$ python -q
>>> import numpy as np
>>> np.set_printoptions(precision=4, suppress=True, linewidth=100)
>>> W0 = np.load("mat.npy")
>>> W0
array([[ 0.5  ,  0.   ,  0.866,  0.   ],
       [ 0.   ,  1.   ,  0.   ,  0.   ],
       [-0.866,  0.   ,  0.5  ,  0.   ],
       [ 0.   ,  0.   ,  0.   ,  1.   ]])
>>> x = np.array([1, 2, 0, 0])
>>> [p for p in range(1, 25) if np.allclose(np.linalg.matrix_power(W0, p), np.eye(4))]
[6, 12, 18, 24]
>>> round(float(np.linalg.norm(x)), 4), round(np.linalg.norm(W0 @ x), 4)
(2.2361, np.float64(2.2361))
>>> 4 - np.linalg.matrix_rank(W0 - np.eye(4), tol=1e-8)
np.int64(2)
>>> np.round(W0.T @ (W0 @ x), 4) + 0
array([1., 2., 0., 0.])
>>> print(np.abs(np.linalg.eigvals(W0)))
[1. 1. 1. 1.]
>>> rng = np.random.default_rng(516)
>>> idx = rng.permutation(4)
>>> M2 = W0[:, idx] * rng.choice([-1, 1], 4)
>>> print(M2)
[[ 0.866 -0.    -0.5    0.   ]
 [ 0.    -0.    -0.     1.   ]
 [ 0.5   -0.     0.866  0.   ]
 [ 0.    -1.    -0.     0.   ]]
>>> U, _, VT = np.linalg.svd(W0.T @ M2)
>>> U @ VT
array([[ 0.,  0., -1.,  0.],
       [ 0.,  0.,  0.,  1.],
       [ 1.,  0.,  0.,  0.],
       [ 0., -1.,  0.,  0.]])
>>> r0 = np.array([4, 1, 2, 5])
>>> M2 = W0 + np.outer(r0, np.eye(4)[2])
>>> np.linalg.matrix_rank(np.linalg.inv(M2) - np.linalg.inv(W0), tol=1e-8)
np.int64(1)
>>> np.round(np.linalg.det(M2) / np.linalg.det(W0), 4), np.round(1 + np.linalg.solve(W0, r0)[2], 4)
(np.float64(5.4641), np.float64(5.4641))
>>> M2
array([[ 0.5  ,  0.   ,  4.866,  0.   ],
       [ 0.   ,  1.   ,  1.   ,  0.   ],
       [-0.866,  0.   ,  2.5  ,  0.   ],
       [ 0.   ,  0.   ,  5.   ,  1.   ]])
>>> W0 @ W0
array([[-0.5  ,  0.   ,  0.866,  0.   ],
       [ 0.   ,  1.   ,  0.   ,  0.   ],
       [-0.866,  0.   , -0.5  ,  0.   ],
       [ 0.   ,  0.   ,  0.   ,  1.   ]])
>>> np.sort(np.linalg.eigvals(W0).real)
array([0.5, 0.5, 1. , 1. ])
>>> print(np.round(np.linalg.det(W0), 4))
1.0
>>> np.linalg.svd(W0, compute_uv=False)
array([1., 1., 1., 1.])
>>> W0[:, 1] @ W0[:, 3]
np.float64(0.0)
>>> np.linalg.pinv(W0)
array([[ 0.5  ,  0.   , -0.866,  0.   ],
       [ 0.   ,  1.   ,  0.   ,  0.   ],
       [ 0.866,  0.   ,  0.5  ,  0.   ],
       [ 0.   ,  0.   ,  0.   ,  1.   ]])
>>> M2 = np.array([[2]])
>>> basis = np.array([[0, 3], [0, 1]])
>>> M = np.block([[M2, np.zeros((1, 2))], [np.zeros((2, 1)), basis]])
>>> M
array([[2., 0., 0.],
       [0., 0., 3.],
       [0., 0., 1.]])
>>> # looks like rank 2
>>> M.T @ M
array([[ 4.,  0.,  0.],
       [ 0.,  0.,  0.],
       [ 0.,  0., 10.]])
>>> print(M[:, 0] @ M[:, 2])
0.0
>>> print(np.linalg.svd(M, compute_uv=False))
[3.1623 2.     0.    ]
>>> np.linalg.pinv(M)
array([[0.5, 0. , 0. ],
       [0. , 0. , 0. ],
       [0. , 0.3, 0.1]])
